In [1]: import numpy as np

In [2]: np.set_printoptions(precision=2, suppress=True, linewidth=160, sign=" ")

In [3]: X = np.load("w.npy")

In [4]: X
Out[4]: 
array([[-3,  0,  0,  0],
       [-3, -1,  0,  0],
       [-2, -3, -2,  0],
       [ 3, -2, -2,  1]])

In [5]: rng = np.random.default_rng(997945)

In [6]: z = rng.permutation(4)

In [7]: M2 = X[:, z] * rng.choice([-1, 1], 4)

In [8]: M2
Out[8]: 
array([[ 0,  0,  3,  0],
       [ 0,  0,  3,  1],
       [ 0,  2,  2,  3],
       [-1,  2, -3,  2]])

In [9]: Uu, _, VT = np.linalg.svd(X.T @ M2)

In [10]: z
Out[10]: array([ 3,  2,  0,  1])

In [11]: np.round(np.linalg.lstsq(X, M2)[0], 2) + 0
Out[11]: 
array([[ 0.,  0., -1.,  0.],
       [ 0.,  0.,  0., -1.],
       [ 0., -1.,  0.,  0.],
       [-1.,  0.,  0.,  0.]])

In [12]: z = rng.permutation(4)

In [13]: z
Out[13]: array([ 0,  1,  2,  3])

In [14]: M2 = X[z][:, z]

In [15]: np.diag(M2)
Out[15]: array([-3, -1, -2,  1])

In [16]: np.trace(M2)
Out[16]: np.int64(-5)

In [17]: M2
Out[17]: 
array([[-3,  0,  0,  0],
       [-3, -1,  0,  0],
       [-2, -3, -2,  0],
       [ 3, -2, -2,  1]])

In [18]: feats = np.load("m.npy")

In [19]: feats
Out[19]: 
array([[ 319,  -39,   33,  -89,  -97],
       [ -39,  241, -189,   10,  -46],
       [  33, -189,  317,  -72,   84],
       [ -89,   10,  -72,  236,  -78],
       [ -97,  -46,   84,  -78,  270]])

In [20]: # symmetric

In [21]: M2 = feats + rng.integers(-2, 3, (5, 3)) @ rng.integers(-2, 3, (3, 5))

In [22]: M2
Out[22]: 
array([[ 319,  -33,   41,  -86, -101],
       [ -37,  241, -191,    8,  -45],
       [  29, -189,  320,  -71,   87],
       [ -97,    8,  -68,  239,  -74],
       [ -99,  -46,   86,  -76,  269]])

In [23]: M2 - feats
Out[23]: 
array([[ 0,  6,  8,  3, -4],
       [ 2,  0, -2, -2,  1],
       [-4,  0,  3,  1,  3],
       [-8, -2,  4,  3,  4],
       [-2,  0,  2,  2, -1]])

In [24]: np.linalg.matrix_rank(M2 - feats, tol=1e-8)
Out[24]: np.int64(3)
